$ python3 -q
>>> import numpy as np
>>> import numpy.linalg as la
>>> np.set_printoptions(suppress=True, linewidth=140)
>>> rd = lambda a: np.round(a, 2) + 0
>>> E = np.load("run0.npy")
>>> print(rd(E))
[[-0.07  0.39  0.4  -0.83]
 [-0.48  0.1  -0.82 -0.31]
 [ 0.55  0.76 -0.29  0.18]
 [-0.68  0.5   0.3   0.44]]
>>> # orthonormal columns
>>> other = la.invert(E)
Traceback (most recent call last):
  File "<python-input-7>", line 1, in <module>
    other = la.invert(E)
            ^^^^^^^^^
AttributeError: module 'numpy.linalg' has no attribute 'invert'
>>> other = la.inv(E)
>>> print(rd(E @ other))
[[1. 0. 0. 0.]
 [0. 1. 0. 0.]
 [0. 0. 1. 0.]
 [0. 0. 0. 1.]]
>>> print(rd(la.det(E) * other))
[[ 0.07  0.48 -0.55  0.68]
 [-0.39 -0.1  -0.76 -0.5 ]
 [-0.4   0.82  0.29 -0.3 ]
 [ 0.83  0.31 -0.18 -0.44]]
>>> print(rd(la.cond(E)))
1.0
>>> print(rd(la.det(E) * la.det(other)))
1.0
>>> f = np.array([-2, 2, 3, 2])
>>> other = E + np.outer(f, np.eye(4)[0])
>>> print(la.matrix_rank(other - E))
1
>>> print(rd(other))
[[-2.07  0.39  0.4  -0.83]
 [ 1.52  0.1  -0.82 -0.31]
 [ 3.55  0.76 -0.29  0.18]
 [ 1.32  0.5   0.3   0.44]]
>>> print(la.matrix_rank(la.inv(other) - la.inv(E), tol=1e-8))
1
>>> U, sv, Vh = la.svd(E, full_matrices=False)
>>> print(U.shape, sv.shape, Vh.shape)
(4, 4) (4,) (4, 4)
>>> print(rd(np.sqrt((sv ** 2).sum())), rd(la.norm(E)))
2.0 2.0
>>> print(rd(sv))
[1. 1. 1. 1.]
>>> other = np.array([[2, 1, 9, 6, 5],
...     [7, 1, 9, 8, 3],
...     [3, 2, 3, 9, 6],
...     [2, 2, 8, 0, 4],
...     [4, 6, 5, 3, 7]])
>>> arr = other - other.T
>>> print(arr)
[[ 0 -6  6  4  1]
 [ 6  0  7  6 -3]
 [-6 -7  0  1  1]
 [-4 -6 -1  0  1]
 [-1  3 -1 -1  0]]
>>> # null space of dimension 1
>>> proj = np.triu(np.array([[0, 0, 0, -1, -1],
...     [1, 2, 0, -2, -1],
...     [-1, 0, 1, 2, 2],
...     [0, 0, -1, -1, -2],
...     [2, 2, 2, 1, 2]]), 1) + np.eye(5)
>>> other = proj @ arr @ la.inv(proj)
>>> print(proj @ arr - arr @ proj)
[[  5.   3.   2. -23. -11.]
 [  9.   9.   3.  -7.   2.]
 [-10.  -6.  -4. -22.  -9.]
 [  2.  -6.   2. -12.  -8.]
 [  0.   0.   0.   7.   2.]]
>>> print(np.trace(other), np.trace(arr))
0.0 0
>>> print(rd(np.poly(other)))
[  1.   0. 186.   0. 714.   0.]
>>> m1 = np.load("test16.npy")
>>> print(rd(m1))
[[0.06 0.18 0.29 0.18 0.29]
 [0.21 0.14 0.29 0.14 0.21]
 [0.33 0.   0.13 0.2  0.33]
 [0.06 0.25 0.31 0.38 0.  ]
 [0.11 0.26 0.16 0.16 0.32]]
>>> # a transition matrix
>>> print(m1 @ np.ones(5))
[1. 1. 1. 1. 1.]
>>> pr = np.eye(5)[3]
>>> for _ in range(4):
...     pr = pr @ m1
...     print(pr.round(2))
... 
[0.06 0.25 0.31 0.38 0.  ]
[0.18 0.14 0.25 0.25 0.18]
[0.16 0.16 0.23 0.22 0.22]
[0.16 0.17 0.23 0.22 0.23]
>>> q, evecs = la.qr(E[:, :2])[0], la.qr(E[:, 2:])[0]
>>> sv = la.svd(q.T @ evecs, compute_uv=False)
>>> print(rd(sv))
[0. 0.]
>>> print(rd(np.degrees(np.arccos(sv.clip(0, 1)))))
[90. 90.]
>>> print((sv > 0.9).sum())
0
>>> print(rd(la.norm(q @ q.T - evecs @ evecs.T, 2)))
1.0
>>> feats = np.load("dump.npy")
>>> print(feats)
[[ -0.32  -1.94  -8.42   3.83  -1.98  -8.03  -1.56]
 [ 11.8   -0.94  -9.54  -7.7  -10.87  -9.3   -9.52]
 [ 14.35   2.16  -8.77  -5.38 -16.24  -5.52  -7.63]
 [  3.42  -1.89  -3.64   2.37  -9.33  -2.38   0.56]
 [ -3.46   6.32  11.51   9.16   4.17   5.71   8.73]
 [  4.42   1.43  -7.68  -1.72  -4.63  -6.14  -5.39]
 [ -5.78  -3.24  10.35   3.67   1.17  11.95   7.21]
 [  0.17   7.5   10.79   6.25  -2.49   8.17   5.69]
 [  3.21 -12.84 -32.22 -20.84  10.15 -27.05 -22.59]
 [  0.78  -3.1   -0.75  -1.88   0.09  -1.64  -0.35]
 [ -8.47   0.72   3.77  14.03   2.02   1.89   9.62]
 [  4.82  -4.93 -15.68  -7.65   0.88 -14.61  -9.93]
 [ -7.58  -2.45   0.37   9.45  -2.18   4.89   6.27]
 [  6.17  -0.11 -14.26  -5.89   0.94 -14.56 -10.12]
 [  0.06  -2.68  -6.9   -4.1    4.41  -5.82  -5.11]
 [ -3.07  -3.67  -4.03   3.59   0.15  -3.39   2.23]
 [  1.13  -5.37 -15.48  -5.06  -1.15 -11.63  -9.99]
 [  6.03   5.83   4.48   5.41 -13.72   4.5    2.15]
 [ -7.75  -1.87  13.04   1.54   7.45  12.19   8.56]
 [  6.35  -3.54 -17.97  -6.42  -4.21 -14.97 -11.25]
 [ -0.88   3.15   2.59   4.18  -2.56   3.37   2.61]
 [ -5.07   2.59  14.77  -1.25   9.94   9.7    5.94]
 [ -0.55  -8.08 -16.01  -7.69   5.04 -12.19  -9.25]
 [ -5.88  -0.94   5.86   2.34   6.25   4.78   4.67]
 [ -0.26  -9.48 -20.54  -9.35   5.77 -17.53 -11.73]
 [-17.42  -7.73   8.49   5.47  15.77   9.66   9.82]
 [  3.17   0.2   -4.61   4.92  -8.36  -4.52   0.42]
 [ -6.65  -6.71 -11.05   4.81   2.22  -6.2    0.41]
 [-14.54  -5.21   5.46   2.27  14.35   7.73   5.01]
 [ -1.33   3.29   9.92   9.27  -8.7   12.01   8.59]]
>>> d = la.norm(feats[:, None] - feats[None], axis=-1)
>>> print(la.matrix_rank(d ** 2))
9
>>> print(rd(d[:5, :5]))
[[ 0.   20.64 23.74 11.38 28.92]
 [20.64  0.    8.29 18.95 42.4 ]
 [23.74  8.29  0.   18.63 42.04]
 [11.38 18.95 18.63  0.   26.55]
 [28.92 42.4  42.04 26.55  0.  ]]
>>> print((d + 1e9 * np.eye(30)).round(6).argmin(axis=1))
[15  2  1 26  7  0 18  4 24 15 12 13 10 11  9  9 11 20 21 11  7 18 16  6 22 28  3 15 25  7]
>>> print(np.flatnonzero(d[17] < d.mean() / 2))
[17]
>>> print(d.mean(axis=1).argmax())
8
>>> other = m1 / la.norm(m1, axis=1, keepdims=True)
>>> cov = other @ other.T
>>> print(rd(la.norm(other, axis=1)))
[1. 1. 1. 1. 1.]
>>> print(rd(cov[3]))
[0.76 0.75 0.47 1.   0.68]
>>> print((np.abs(cov) > 0.9).astype(int))
[[1 1 0 0 1]
 [1 1 0 0 0]
 [0 0 1 0 0]
 [0 0 0 1 0]
 [1 0 0 0 1]]
>>> print(rd(cov))
[[1.   0.93 0.74 0.76 0.94]
 [0.93 1.   0.86 0.75 0.88]
 [0.74 0.86 1.   0.47 0.76]
 [0.76 0.75 0.47 1.   0.68]
 [0.94 0.88 0.76 0.68 1.  ]]
>>> def softmax(z):
...     e = np.exp(z - z.max(axis=-1, keepdims=True))
...     return e / e.sum(axis=-1, keepdims=True)
... 
>>> print(rd(softmax(cov[0])))
[0.23 0.21 0.17 0.18 0.21]
>>> print(rd(softmax(cov).sum(axis=1)))
[1. 1. 1. 1. 1.]
>>> print(rd(softmax(10 * cov[0])))
[0.45 0.22 0.03 0.04 0.24]
>>> att = cov @ cov.T / np.sqrt(5)
>>> print(rd(softmax(att + np.triu(np.full(att.shape, -np.inf), 1))))
[[1.   0.   0.   0.   0.  ]
 [0.5  0.5  0.   0.   0.  ]
 [0.34 0.35 0.3  0.   0.  ]
 [0.28 0.28 0.22 0.23 0.  ]
 [0.22 0.22 0.18 0.16 0.21]]
>>> q, r_ = la.qr(feats)
>>> print(rd(q.T @ q))
[[1. 0. 0. 0. 0. 0. 0.]
 [0. 1. 0. 0. 0. 0. 0.]
 [0. 0. 1. 0. 0. 0. 0.]
 [0. 0. 0. 1. 0. 0. 0.]
 [0. 0. 0. 0. 1. 0. 0.]
 [0. 0. 0. 0. 0. 1. 0.]
 [0. 0. 0. 0. 0. 0. 1.]]
>>> other = np.c_[feats[:, :5] @ np.array([[1, 2, 0, -1, -2],
...     [1, -1, 2, -1, -2],
...     [-2, 0, -2, 1, 2],
...     [1, 2, -1, 2, 0],
...     [1, 2, 0, -2, 2]]), np.array([3, -1, 0, 3, 1, 0, 1, 1, 0, 0, 1, 2, -1, -3, -1, 3, -3, -1, 2, 1, -2, -3, -2, 0, -3, 0, 1, -3, 1, 0])]
>>> print(rd(other))
[[ 16.43   5.     9.13   5.46 -16.28   3.  ]
 [ 11.37 -12.6   24.9  -14.06 -62.54  -1.  ]
 [ 12.43 -16.7   27.24  -3.56 -83.04   0.  ]
 [  1.85  -5.19   1.13  18.23 -29.     3.  ]
 [ -6.83  13.42 -19.54  18.63  25.64   1.  ]
 [ 14.86  -5.29  19.94  -7.71 -36.32   0.  ]
 [-24.88   1.36 -30.85  24.37  41.08   1.  ]
 [-10.15   0.36 -12.83  20.6    1.26   1.  ]
 [ 44.12  -2.12  59.6  -84.57 -24.88   0.  ]
 [ -2.61   1.08  -2.82  -2.37   3.32   0.  ]
 [  0.76  14.44 -20.13  35.54  27.08   1.  ]
 [ 24.48   1.03  29.15 -32.63 -29.38   2.  ]
 [ -3.5    1.83 -15.09  33.66  16.44  -1.  ]
 [ 29.63   2.55  34.19 -33.98 -38.76  -3.  ]
 [ 11.49   3.42  12.54 -21.3    0.26  -1.  ]
 [  5.06   5.01  -2.87   9.59   5.72   3.  ]
 [ 20.51  -4.79  25.28 -19.06 -24.78  -3.  ]
 [ -5.41 -10.39  -2.71  30.88 -42.2   -1.  ]
 [-26.71   4.35 -31.36  10.84  60.22   2.  ]
 [ 28.12  -5.02  35.28 -25.2  -49.98   1.  ]
 [ -1.29  -1.67  -3.06  13.8   -4.48  -2.  ]
 [-23.33   4.65 -23.11  -5.13  54.38  -3.  ]
 [ 20.74   1.68  23.55 -32.84  -4.68  -2.  ]
 [ -9.95   6.36 -15.94   4.86  37.86   0.  ]
 [ 27.76   1.8   31.47 -41.04 -10.06  -3.  ]
 [-20.89  15.37 -37.91  13.04  98.82   0.  ]
 [  9.15  -0.74   4.7   18.58 -32.68   1.  ]
 [ 15.77   7.47   3.87   7.49   9.06  -3.  ]
 [-14.05   9.37 -23.61   1.05  79.12   1.  ]
 [-17.31  -4.81 -22.53  43.9   -1.48   0.  ]]
>>> print(rd(la.norm(la.qr(feats)[0].T @ other, axis=0) ** 2 / ((other ** 2).sum(axis=0) + 1e-12)))
[1.   1.   1.   1.   1.   0.24]
>>> print(rd(la.lstsq(feats, other[:, 0])[0]))
[ 1.  1. -2.  1.  1.  0.  0.]
>>> print(la.matrix_rank(other))
6
>>> M = np.loadtxt("sample12.csv", delimiter=",")
>>> print(rd(M))
[[-0.14  0.42 -0.12  0.18 -0.46 -0.57  0.48]
 [-0.19 -0.04  0.77 -0.17  0.2   0.1   0.54]
 [-0.56  0.26 -0.31  0.02 -0.14  0.68  0.2 ]
 [-0.37 -0.15 -0.29 -0.79  0.18 -0.33  0.02]
 [ 0.37 -0.48 -0.42  0.06  0.11  0.12  0.65]
 [-0.47 -0.13 -0.12  0.55  0.61 -0.28  0.  ]
 [ 0.37  0.7  -0.14 -0.15  0.56  0.05  0.12]]
>>> print(rd(la.norm(M, axis=0)))
[1. 1. 1. 1. 1. 1. 1.]
>>> print(rd(M[:, 1] @ M[:, 6]))
0.0
>>> print(rd(la.svd(M, compute_uv=False)))
[1. 1. 1. 1. 1. 1. 1.]
>>> W = np.array([[3, -3, 0, 3, -1],
...     [-2, 2, -3, -1, 1],
...     [-3, 1, 1, 0, 3],
...     [-3, -1, 0, -3, 2]])
>>> c = np.array([-7, -5, 1, 2, 8])
>>> H = np.maximum(E @ W + c, 0)
>>> print((H > 0).mean(axis=0))
[0.   0.   0.25 0.75 1.  ]
>>> print(rd(H))
[[ 0.    0.    0.23  3.88  8.  ]
 [ 0.    0.    0.    1.38  5.52]
 [ 0.    0.    0.    2.35  7.69]
 [ 0.    0.    0.    0.   10.96]]
>>> Z = np.array([[9, 6], [7, -5], [-1, 9], [-9, -3], [-1, -2]])
>>> print(rd(H @ Z))
[[-43.19 -25.61]
 [-17.98 -15.19]
 [-28.85 -22.44]
 [-10.96 -21.91]]
>>> print((H @ Z).round(6).argmax(axis=1))
[1 1 1 0]
>>> mat = np.loadtxt("out7.csv", delimiter=",")
>>> print(rd(mat))
[[-1.02  0.3  -0.42  1.    0.33  0.11  1.76  1.7   0.04 -0.14  0.76]
 [-0.44 -0.97  0.57  0.75 -1.02  1.22  0.31 -0.45  1.78 -0.82 -0.57]
 [ 0.37 -0.3  -1.23  2.09 -0.33 -0.04 -0.26 -1.24 -0.49  0.47  0.85]
 [-0.73 -0.55 -0.83 -1.57 -0.41  1.25  0.55 -0.82 -0.56 -0.13  1.41]
 [-1.98  1.67  0.17  0.35 -0.17  0.57 -1.32 -0.24 -0.04  0.15 -0.07]
 [-1.32 -0.73 -0.83 -0.09  0.51 -1.35  0.33 -0.79 -0.44 -1.36 -1.09]
 [ 0.37  0.01 -0.9  -0.21 -0.01 -0.6  -1.39  0.87  1.08 -1.45  1.3 ]
 [ 0.22 -0.87  0.14  0.53  0.63  1.49 -0.91  0.91 -1.57 -0.94 -0.51]
 [-0.44 -0.87 -1.38 -0.35 -1.26 -0.14 -0.61  1.16  0.08  1.33 -0.95]
 [ 0.66  1.15 -0.07  0.   -2.1  -0.18  0.54  0.13 -0.99 -1.17 -0.35]
 [-0.8  -1.2   1.69  0.23 -0.93 -1.08 -0.43  0.25 -0.7   0.2   1.11]]
>>> cov = mat.T @ mat
>>> print(la.matrix_rank(cov))
11
>>> f = np.array([5, -6, 0, 5, -6, -2, 0, -2, -8, 1, 7])
>>> other = mat + np.outer(f, np.eye(11)[1])
>>> print(rd(other))
[[-1.02  5.3  -0.42  1.    0.33  0.11  1.76  1.7   0.04 -0.14  0.76]
 [-0.44 -6.97  0.57  0.75 -1.02  1.22  0.31 -0.45  1.78 -0.82 -0.57]
 [ 0.37 -0.3  -1.23  2.09 -0.33 -0.04 -0.26 -1.24 -0.49  0.47  0.85]
 [-0.73  4.45 -0.83 -1.57 -0.41  1.25  0.55 -0.82 -0.56 -0.13  1.41]
 [-1.98 -4.33  0.17  0.35 -0.17  0.57 -1.32 -0.24 -0.04  0.15 -0.07]
 [-1.32 -2.73 -0.83 -0.09  0.51 -1.35  0.33 -0.79 -0.44 -1.36 -1.09]
 [ 0.37  0.01 -0.9  -0.21 -0.01 -0.6  -1.39  0.87  1.08 -1.45  1.3 ]
 [ 0.22 -2.87  0.14  0.53  0.63  1.49 -0.91  0.91 -1.57 -0.94 -0.51]
 [-0.44 -8.87 -1.38 -0.35 -1.26 -0.14 -0.61  1.16  0.08  1.33 -0.95]
 [ 0.66  2.15 -0.07  0.   -2.1  -0.18  0.54  0.13 -0.99 -1.17 -0.35]
 [-0.8   5.8   1.69  0.23 -0.93 -1.08 -0.43  0.25 -0.7   0.2   1.11]]
>>> print(rd(la.det(other) / la.det(mat)), rd(1 + la.solve(mat, f)[1]))
0.73 0.73
>>> print(la.matrix_rank(other - mat))
1
